$ python3 -q
>>> import numpy as np
>>> np.set_printoptions(suppress=True, linewidth=200)
>>> rnd = lambda a: np.round(a, 2) + 0
>>> basis = np.array([[5, -5, -2, -4, 3],
...     [4, -5, -2, -1, -4],
...     [-4, 2, 2, 5, -3],
...     [-4, -4, 0, -2, -3],
...     [0, -4, 4, 5, -1]])
>>> rng = np.random.default_rng(9131)
>>> K = (rng.random((26, 5)) < 0.25) @ basis
>>> K
array([[  4,  -5,  -2,  -1,  -4],
       [  0,   0,   0,   0,   0],
       [  5,  -8,  -2,   0,  -4],
       [  5,  -5,  -2,  -4,   3],
       [  5, -14,  -4,  -7,  -4],
       [  0,   0,   0,   0,   0],
       [  0,   0,   0,   0,   0],
       [ -4,   2,   2,   5,  -3],
       [  5, -18,   0,  -2,  -5],
       [  0,   0,   0,   0,   0],
       [  4,  -9,   2,   4,  -5],
       [  0,  -4,   4,   5,  -1],
       [  0,   0,   0,   0,   0],
       [  0,   0,   0,   0,   0],
       [ -4,  -4,   0,  -2,  -3],
       [  0,  -9,  -2,  -3,  -7],
       [ -4,   2,   2,   5,  -3],
       [ -8,  -2,   2,   3,  -6],
       [  0,   0,   0,   0,   0],
       [  5,  -5,  -2,  -4,   3],
       [  5, -12,   2,   5,  -5],
       [  1,  -7,   4,   6,  -1],
       [  1,  -3,   0,   1,   0],
       [ -4,  -4,   0,  -2,  -3],
       [  1, -12,  -2,  -2,  -7],
       [  5,  -5,  -2,  -4,   3]])
>>> # rows 1 and 5 are equal
>>> basis = K[[24, 7]].astype(float)
>>> for _ in range(5):
...     idx = np.linalg.norm(K[:, None] - basis, axis=-1).argmin(axis=1)
...     basis = np.array([K[idx == j].mean(axis=0) for j in range(2)])
... 
>>> idx
array([0, 1, 0, 0, 0, 1, 1, 1, 0, 1, 0, 1, 1, 1, 1, 0, 1, 1, 1, 0, 0, 1, 1, 1, 0, 0])
>>> rnd(basis[1] - basis[0])
array([-5.47,  7.94,  2.21,  3.04,  1.58])
>>> rnd(basis)
array([[ 4.  , -9.27, -1.27, -1.64, -2.91],
       [-1.47, -1.33,  0.93,  1.4 , -1.33]])
>>> np.abs(basis[1] - basis[0]).argmax()
np.int64(1)
